% python3 -q
>>> import numpy as np
>>> import numpy.linalg as la
>>> np.set_printoptions(precision=2, suppress=True, linewidth=100, floatmode="fixed")
>>> rnd = lambda a: np.round(a, 2) + 0
>>> K = np.array([[-2, 2, 0, -2, 0, 2],
...     [1, 1, 0, 1, -1, 0],
...     [0, -2, 1, 2, -2, 1],
...     [1, 1, -2, 2, 0, 2],
...     [1, 2, 1, -1, 0, -1],
...     [2, 2, 0, -2, 2, 0]])
>>> K
array([[-2,  2,  0, -2,  0,  2],
       [ 1,  1,  0,  1, -1,  0],
       [ 0, -2,  1,  2, -2,  1],
       [ 1,  1, -2,  2,  0,  2],
       [ 1,  2,  1, -1,  0, -1],
       [ 2,  2,  0, -2,  2,  0]])
>>> (K - K.T) / 2
array([[ 0.00,  0.50,  0.00, -1.50, -0.50,  0.00],
       [-0.50,  0.00,  1.00,  0.00, -1.50, -1.00],
       [ 0.00, -1.00,  0.00,  2.00, -1.50,  0.50],
       [ 1.50,  0.00, -2.00,  0.00,  0.50,  2.00],
       [ 0.50,  1.50,  1.50, -0.50,  0.00, -1.50],
       [ 0.00,  1.00, -0.50, -2.00,  1.50,  0.00]])
>>> np.allclose(K, K.T)
False
>>> print(rnd(np.sort(np.abs(la.eigvals(K)))))
[0.43 1.68 1.68 3.15 3.55 3.55]
>>> print(K @ K)
[[ 8  0  4 -2  2 -8]
 [-1  2 -3  2 -1  5]
 [ 0 -4 -5  4  2  7]
 [ 5 13 -6 -5  7  4]
 [-3 -1  3  2 -6  1]
 [-2  8  6 -8 -2 -2]]
>>> rng = np.random.default_rng(97)
>>> lab = rng.permutation(6)
>>> lab
array([4, 1, 3, 0, 5, 2])
>>> other = K[lab][:, lab]
>>> np.allclose(other, K)
False
>>> rnd(np.sort(np.abs(la.eigvals(other))))
array([0.43, 1.68, 1.68, 3.15, 3.55, 3.55])
